$ ipython --no-banner

In [1]: import numpy as np

In [2]: np.set_printoptions(precision=2, suppress=True, linewidth=140)

In [3]: tidy = lambda a: np.round(a, 2) + 0

In [4]: X = np.array([[-0.3, -0.6, -0.5],
   ...:     [-1.2, -0.4, 1.1],
   ...:     [1.2, -0.2, -0.1],
   ...:     [-1.4, 2.6, 0.8],
   ...:     [-1.0, 0.9, -0.2],
   ...:     [-0.6, -0.6, 0.1],
   ...:     [0.4, 0.7, -1.2],
   ...:     [-0.3, 1.0, -0.9],
   ...:     [0.9, 1.8, 0.6],
   ...:     [0.6, -0.7, 0.6],
   ...:     [-2.8, 0.4, -0.3],
   ...:     [-2.5, 0.1, -2.0],
   ...:     [0.1, 1.1, -1.0],
   ...:     [0.3, -0.3, 0.9],
   ...:     [-0.4, 0.3, -0.5],
   ...:     [-0.7, -2.2, 0.6],
   ...:     [-1.3, -0.7, -0.4],
   ...:     [-2.3, -0.2, 0.1],
   ...:     [0.8, -0.3, 0.9],
   ...:     [-0.8, -0.3, 0.0],
   ...:     [0.7, 0.3, 0.4],
   ...:     [-2.0, -0.6, -1.1],
   ...:     [-1.2, -0.4, 0.7],
   ...:     [-0.5, -1.2, 0.2],
   ...:     [-0.3, 2.1, -1.6],
   ...:     [1.7, 0.4, 0.2]])

In [5]: X[0] *= 10

In [6]: X
Out[6]: 
array([[-3. , -6. , -5. ],
       [-1.2, -0.4,  1.1],
       [ 1.2, -0.2, -0.1],
       [-1.4,  2.6,  0.8],
       [-1. ,  0.9, -0.2],
       [-0.6, -0.6,  0.1],
       [ 0.4,  0.7, -1.2],
       [-0.3,  1. , -0.9],
       [ 0.9,  1.8,  0.6],
       [ 0.6, -0.7,  0.6],
       [-2.8,  0.4, -0.3],
       [-2.5,  0.1, -2. ],
       [ 0.1,  1.1, -1. ],
       [ 0.3, -0.3,  0.9],
       [-0.4,  0.3, -0.5],
       [-0.7, -2.2,  0.6],
       [-1.3, -0.7, -0.4],
       [-2.3, -0.2,  0.1],
       [ 0.8, -0.3,  0.9],
       [-0.8, -0.3,  0. ],
       [ 0.7,  0.3,  0.4],
       [-2. , -0.6, -1.1],
       [-1.2, -0.4,  0.7],
       [-0.5, -1.2,  0.2],
       [-0.3,  2.1, -1.6],
       [ 1.7,  0.4,  0.2]])

In [7]: Xs = X - X.mean(axis=0)

In [8]: Uu, sigma, VT = np.linalg.svd(Xs, full_matrices=False)

In [9]: np.searchsorted(np.cumsum(sigma ** 2) / (sigma ** 2).sum(), 0.9) + 1
Out[9]: np.int64(3)

In [10]: tidy(VT[0] * np.sign(VT[0, np.abs(VT[0]).argmax()]))
Out[10]: array([0.44, 0.74, 0.51])

In [11]: tidy(sigma)
Out[11]: array([9.48, 5.63, 4.56])

In [12]: proj = X @ np.linalg.solve(X.T @ X, X.T)

In [13]: tidy(np.linalg.eigvalsh(proj))
Out[13]: array([0., 0., 0., 0., 0., 0., 0., 0., 0., 0., 0., 0., 0., 0., 0., 0., 0., 0., 0., 0., 0., 0., 0., 1., 1., 1.])

In [14]: tidy(np.trace(proj))
Out[14]: np.float64(3.0)

In [15]: np.allclose(proj @ proj, proj)
Out[15]: True

In [16]: d = np.linalg.norm(X[:, None] - X[None], axis=-1)

In [17]: np.linalg.matrix_rank(d ** 2)
Out[17]: np.int64(5)

In [18]: np.flatnonzero(d[6] < d.mean() / 2)
Out[18]: array([ 6,  7, 12, 14])

In [19]: def softmax(z):
    ...:     e = np.exp(z - z.max(axis=-1, keepdims=True))
    ...:     return e / e.sum(axis=-1, keepdims=True)
    ...: 

In [20]: tidy(softmax(10 * X[19]))
Out[20]: array([0.  , 0.05, 0.95])

In [21]: tidy(softmax(X[19]))
Out[21]: array([0.21, 0.34, 0.46])

In [22]: S = X @ X.T / np.sqrt(3)

In [23]: softmax(S).round(6).argmax(axis=1)
Out[23]: array([ 0, 17, 25,  3,  3,  0, 24, 24,  8, 15, 10,  0, 24, 18, 11,  0,  0,  0, 18,  0,  8,  0, 10,  0, 24, 25])

In [24]: rng = np.random.default_rng(529)

In [25]: z = rng.permutation(3)

In [26]: Y = X[:, z] * rng.choice([-1, 1], 3)

In [27]: Y
Out[27]: 
array([[ 6. ,  3. , -5. ],
       [ 0.4,  1.2,  1.1],
       [ 0.2, -1.2, -0.1],
       [-2.6,  1.4,  0.8],
       [-0.9,  1. , -0.2],
       [ 0.6,  0.6,  0.1],
       [-0.7, -0.4, -1.2],
       [-1. ,  0.3, -0.9],
       [-1.8, -0.9,  0.6],
       [ 0.7, -0.6,  0.6],
       [-0.4,  2.8, -0.3],
       [-0.1,  2.5, -2. ],
       [-1.1, -0.1, -1. ],
       [ 0.3, -0.3,  0.9],
       [-0.3,  0.4, -0.5],
       [ 2.2,  0.7,  0.6],
       [ 0.7,  1.3, -0.4],
       [ 0.2,  2.3,  0.1],
       [ 0.3, -0.8,  0.9],
       [ 0.3,  0.8,  0. ],
       [-0.3, -0.7,  0.4],
       [ 0.6,  2. , -1.1],
       [ 0.4,  1.2,  0.7],
       [ 1.2,  0.5,  0.2],
       [-2.1,  0.3, -1.6],
       [-0.4, -1.7,  0.2]])

In [28]: Uu, _, VT = np.linalg.svd(X.T @ Y)

In [29]: tidy(np.linalg.lstsq(X, Y)[0])
Out[29]: 
array([[ 0., -1.,  0.],
       [-1.,  0.,  0.],
       [ 0.,  0.,  1.]])

In [30]: z
Out[30]: array([1, 0, 2])

In [31]: tidy(Uu @ VT)
Out[31]: 
array([[ 0., -1.,  0.],
       [-1.,  0.,  0.],
       [ 0.,  0.,  1.]])

In [32]: feats = np.array([[0, -2, -4], [2, 0, 3], [4, -3, 0]])

In [33]: tidy(np.trace(np.linalg.pinv(feats) @ feats))
Out[33]: np.float64(2.0)

In [34]: np.linalg.lstsq(feats[:-1].T, feats[-1])[2]
Out[34]: np.int32(2)

In [35]: np.allclose(feats[:-1].T @ np.linalg.lstsq(feats[:-1].T, feats[-1])[0], feats[-1])
Out[35]: True

In [36]: tidy(feats @ np.linalg.pinv(feats) @ feats)
Out[36]: 
array([[ 0., -2., -4.],
       [ 2.,  0.,  3.],
       [ 4., -3.,  0.]])

In [37]: T = np.stack([feats, 4 * feats, feats[::-1]])

In [38]: T.sum(axis=0)
Out[38]: 
array([[  4, -13, -20],
       [ 12,   0,  18],
       [ 20, -17,  -4]])

In [39]: tidy(np.linalg.det(T))
Out[39]: array([0., 0., 0.])

In [40]: np.einsum("bij,cij->bc", T, T)
Out[40]: 
array([[ 58, 232,  25],
       [232, 928, 100],
       [ 25, 100,  58]])

In [41]: (T @ feats.T).shape
Out[41]: (3, 3, 3)

In [42]: tidy(np.linalg.norm(T, axis=(1, 2)))
Out[42]: array([ 7.62, 30.46,  7.62])

In [43]: np.linalg.matrix_rank(T)
Out[43]: array([2, 2, 2])

In [44]: proj = np.triu(np.array([[0, -2, -1], [0, 1, -1], [0, 2, 0]]), 1) + np.eye(3)

In [45]: Y = proj @ feats @ np.linalg.inv(proj)

In [46]: tidy(np.linalg.det(Y))
Out[46]: np.float64(0.0)

In [47]: Y = np.array([[-4, 3], [-5, 0]])

In [48]: basis = np.kron(Y, feats)

In [49]: basis
Out[49]: 
array([[  0,   8,  16,   0,  -6, -12],
       [ -8,   0, -12,   6,   0,   9],
       [-16,  12,   0,  12,  -9,   0],
       [  0,  10,  20,   0,   0,   0],
       [-10,   0, -15,   0,   0,   0],
       [-20,  15,   0,   0,   0,   0]])

In [50]: basis.shape
Out[50]: (6, 6)

In [51]: np.linalg.matrix_rank(basis)
Out[51]: np.int64(4)

In [52]: Y = np.array([[2, 2], [0, 1], [0, 2]])

In [53]: M = np.tile(Y, (2, 3))

In [54]: M
Out[54]: 
array([[2, 2, 2, 2, 2, 2],
       [0, 1, 0, 1, 0, 1],
       [0, 2, 0, 2, 0, 2],
       [2, 2, 2, 2, 2, 2],
       [0, 1, 0, 1, 0, 1],
       [0, 2, 0, 2, 0, 2]])

In [55]: r = np.linalg.matrix_rank(M)

In [56]: r
Out[56]: np.int64(2)

In [57]: N = np.linalg.svd(M)[2][r:].T

In [58]: [int(np.linalg.matrix_rank(np.delete(M, i, axis=0))) for i in range(6)]
Out[58]: [2, 2, 2, 2, 2, 2]

In [59]: np.allclose(M @ N, 0)
Out[59]: True

In [60]: [int(np.linalg.matrix_rank(M[:i])) for i in range(1, len(M) + 1)]
Out[60]: [1, 2, 2, 2, 2, 2]

In [61]: [int(np.linalg.matrix_rank(M[:, :j + 1])) for j in range(6)]
Out[61]: [1, 2, 2, 2, 2, 2]

In [62]: f, v = M[2], M[3]

In [63]: f @ f
Out[63]: np.int64(12)

In [64]: p = (f @ v) / (f @ f) * f

In [65]: tidy(np.linalg.norm(f + v) ** 2 + np.linalg.norm(f - v) ** 2)
Out[65]: np.float64(72.0)

In [66]: np.outer(f, v)
Out[66]: 
array([[0, 0, 0, 0, 0, 0],
       [4, 4, 4, 4, 4, 4],
       [0, 0, 0, 0, 0, 0],
       [4, 4, 4, 4, 4, 4],
       [0, 0, 0, 0, 0, 0],
       [4, 4, 4, 4, 4, 4]])

In [67]: x0 = np.array([-2, 1, 1, 3, 1, 2])

In [68]: M @ np.eye(6)[0]
Out[68]: array([2., 0., 0., 2., 0., 0.])

In [69]: M * x0
Out[69]: 
array([[-4,  2,  2,  6,  2,  4],
       [ 0,  1,  0,  3,  0,  2],
       [ 0,  2,  0,  6,  0,  4],
       [-4,  2,  2,  6,  2,  4],
       [ 0,  1,  0,  3,  0,  2],
       [ 0,  2,  0,  6,  0,  4]])

In [70]: M @ x0
Out[70]: array([12,  6, 12, 12,  6, 12])

In [71]: A = np.array([[0, 0, 0, 2, 0],
    ...:     [0, 0, 0, 0, 0],
    ...:     [0, 1, 0, 0, 0],
    ...:     [0, 0, 0, 0, 0],
    ...:     [0, 0, 0, 0, 0]])

In [72]: Uu, sigma, VT = np.linalg.svd(A)

In [73]: evecs = VT[:(sigma > 1e-8).sum()]

In [74]: x0 = A[0] + 5 * A[1] + rng.integers(2) * np.eye(5)[3]

In [75]: x0
Out[75]: array([0., 0., 0., 2., 0.])

In [76]: np.allclose(evecs.T @ evecs @ x0, x0)
Out[76]: True

In [77]: np.diag(evecs.T @ evecs)
Out[77]: array([0., 1., 0., 1., 0.])

In [78]: tidy(np.linalg.norm(x0 - evecs.T @ evecs @ x0))
Out[78]: np.float64(0.0)

In [79]: tidy(np.linalg.svd(A, compute_uv=False))
Out[79]: array([2., 1., 0., 0., 0.])

In [80]: tidy(np.linalg.pinv(A))
Out[80]: 
array([[0. , 0. , 0. , 0. , 0. ],
       [0. , 0. , 1. , 0. , 0. ],
       [0. , 0. , 0. , 0. , 0. ],
       [0.5, 0. , 0. , 0. , 0. ],
       [0. , 0. , 0. , 0. , 0. ]])

In [81]: A @ A.T
Out[81]: 
array([[4, 0, 0, 0, 0],
       [0, 0, 0, 0, 0],
       [0, 0, 1, 0, 0],
       [0, 0, 0, 0, 0],
       [0, 0, 0, 0, 0]])

In [82]: Uu, sigma, VT = np.linalg.svd(A)

In [83]: np.argmax(sigma[:-1] / (sigma[1:] + 1e-6)) + 1
Out[83]: np.int64(2)

In [84]: Y = Uu[:, :2] @ np.diag(sigma[:2]) @ VT[:2]

In [85]: np.abs(A - Y).max()
Out[85]: np.float64(0.0)

In [86]: np.linalg.matrix_rank(Y)
Out[86]: np.int64(2)

In [87]: tidy(np.linalg.norm(A - Y, 2)), sigma[2]
Out[87]: (np.float64(0.0), np.float64(0.0))

In [88]: tidy(np.linalg.det(feats[::-1]))
Out[88]: np.float64(0.0)

In [89]: np.einsum("ii->", feats)
Out[89]: np.int64(0)

In [90]: tidy(np.linalg.eigvals(feats).sum().real)
Out[90]: np.float64(0.0)

In [91]: np.kron(np.eye(2, dtype=int), feats)
Out[91]: 
array([[ 0, -2, -4,  0,  0,  0],
       [ 2,  0,  3,  0,  0,  0],
       [ 4, -3,  0,  0,  0,  0],
       [ 0,  0,  0,  0, -2, -4],
       [ 0,  0,  0,  2,  0,  3],
       [ 0,  0,  0,  4, -3,  0]])

In [92]: np.einsum("ij,ji->", feats, feats)
Out[92]: np.int64(-58)

In [93]: tidy(np.linalg.det(2 * feats)), tidy(np.linalg.det(feats))
Out[93]: (np.float64(0.0), np.float64(0.0))
